$ python3 -q
>>> import numpy as np
>>> np.set_printoptions(precision=3, suppress=True, linewidth=200, legacy="1.25")
>>> data = np.load("x.npy")
>>> print(data)
[[-10   6  -4  10  -6   4]
 [  4  10   0  -4 -10   0]
 [ 10   6  -8 -10  -6   8]
 [  5  -3   2  10  -6   4]
 [ -2  -5   0  -4 -10   0]
 [ -5  -3   4 -10  -6   8]]
>>> x0 = np.array([0, -3, 2, 2, 0, 3])
>>> target = data @ x0
>>> print(target)
[  6 -38 -30  45   7  21]
>>> print(np.round(np.linalg.solve(data.T, data[4]), 3) + 0)
[0. 0. 0. 0. 1. 0.]
>>> print(np.round(np.linalg.solve(data, target), 3) + 0)
[ 0. -3.  2.  2.  0.  3.]
>>> print(np.linalg.solve(data, target + data[:, 1]))
[-0. -2.  2.  2. -0.  3.]
>>> print(np.round(np.linalg.solve(data, 3 * target), 3) + 0)
[ 0. -9.  6.  6.  0.  9.]
>>> rng = np.random.default_rng(46598)
>>> labels = rng.permutation(6)
>>> print(labels)
[2 1 3 0 5 4]
>>> Y = data[labels][:, labels]
>>> print(np.allclose(Y, data))
False
>>> print(np.trace(Y))
0
>>> print(Y)
[[ -8   6 -10  10   8  -6]
 [  0  10  -4   4   0 -10]
 [  2  -3  10   5   4  -6]
 [ -4   6  10 -10   4  -6]
 [  4  -3 -10  -5   8  -6]
 [  0  -5  -4  -2   0 -10]]
>>> x0 = np.array([1, 1, 0, 1, 2, 0])
>>> target = Y @ x0
>>> print(target)
[24 14 12  0 12 -7]
>>> print(np.round(np.linalg.solve(Y, target), 3) + 0)
[1. 1. 0. 1. 2. 0.]
>>> print(np.round(np.linalg.solve(Y, 2 * target), 3) + 0)
[2. 2. 0. 2. 4. 0.]
>>> print(np.linalg.solve(Y, Y[:, 0]))
[ 1.  0.  0.  0.  0. -0.]
>>> Y = np.array([[-4, 3, 5, -1, 2, 0, 4, -3, -4, 3, 0, 4, 2],
...     [0, -4, -1, 4, -2, 3, 0, 1, -1, 3, 0, 3, -3],
...     [-1, -5, -5, -5, 5, -1, 0, -2, -3, 3, 1, 4, 2],
...     [-1, 3, 2, -1, -4, -4, -5, 2, 3, -4, 0, -5, -5],
...     [-2, 4, 3, -2, 1, 3, 0, -3, 3, -3, -2, 3, 3],
...     [-2, -5, 2, 2, 5, -3, 0, -4, 5, 2, 5, 1, -3],
...     [0, 1, 1, -3, 2, 4, 4, 1, 0, -4, -2, 4, -1],
...     [-1, -2, 0, 5, -2, -5, 1, 3, 1, 3, 4, 3, 3],
...     [1, -5, 4, 0, -4, -2, 0, 5, 3, 1, 2, -4, 2],
...     [3, 1, 5, 0, -4, 3, -3, 3, -3, -1, -3, -4, 1],
...     [-5, 5, 3, -2, -2, 0, 0, -3, 3, 3, -5, 3, -5],
...     [4, 5, -3, -3, 0, 4, 1, 1, 5, 5, -5, 3, 3],
...     [-5, -2, -3, 2, 0, -5, -1, -4, 2, 5, 5, -4, 3]])
>>> K = Y - Y.T
>>> print(K)
[[  0   3   6   0   4   2   4  -2  -5   0   5   0   7]
 [ -3   0   4   1  -6   8  -1   3   4   2  -5  -2  -1]
 [ -6  -4   0  -7   2  -3  -1  -2  -7  -2  -2   7   5]
 [  0  -1   7   0  -2  -6  -2  -3   3  -4   2  -2  -7]
 [ -4   6  -2   2   0  -2  -2  -1   7   1   0   3   3]
 [ -2  -8   3   6   2   0  -4   1   7  -1   5  -3   2]
 [ -4   1   1   2   2   4   0   0   0  -1  -2   3   0]
 [  2  -3   2   3   1  -1   0   0  -4   0   7   2   7]
 [  5  -4   7  -3  -7  -7   0   4   0   4  -1  -9   0]
 [  0  -2   2   4  -1   1   1   0  -4   0  -6  -9  -4]
 [ -5   5   2  -2   0  -5   2  -7   1   6   0   8 -10]
 [  0   2  -7   2  -3   3  -3  -2   9   9  -8   0   7]
 [ -7   1  -5   7  -3  -2   0  -7   0   4  10  -7   0]]
>>> U, sigma, vt = np.linalg.svd(K)
>>> print(sigma.round(3) + 0)
[24.023 24.023 21.326 21.326 14.606 14.606 11.761 11.761  7.298  7.298  3.894  3.894  0.   ]
>>> print(np.argmax(sigma[:-1] / (sigma[1:] + 1e-6)) + 1)
12
>>> Y = U[:, :12] @ np.diag(sigma[:12]) @ vt[:12]
>>> print(round(np.linalg.norm(K - Y, 2), 3), round(sigma[12], 3))
0.0 0.0
>>> print(np.linalg.matrix_rank(Y))
12
>>> print(round(np.linalg.norm(K - Y) / np.linalg.norm(K), 3))
0.0
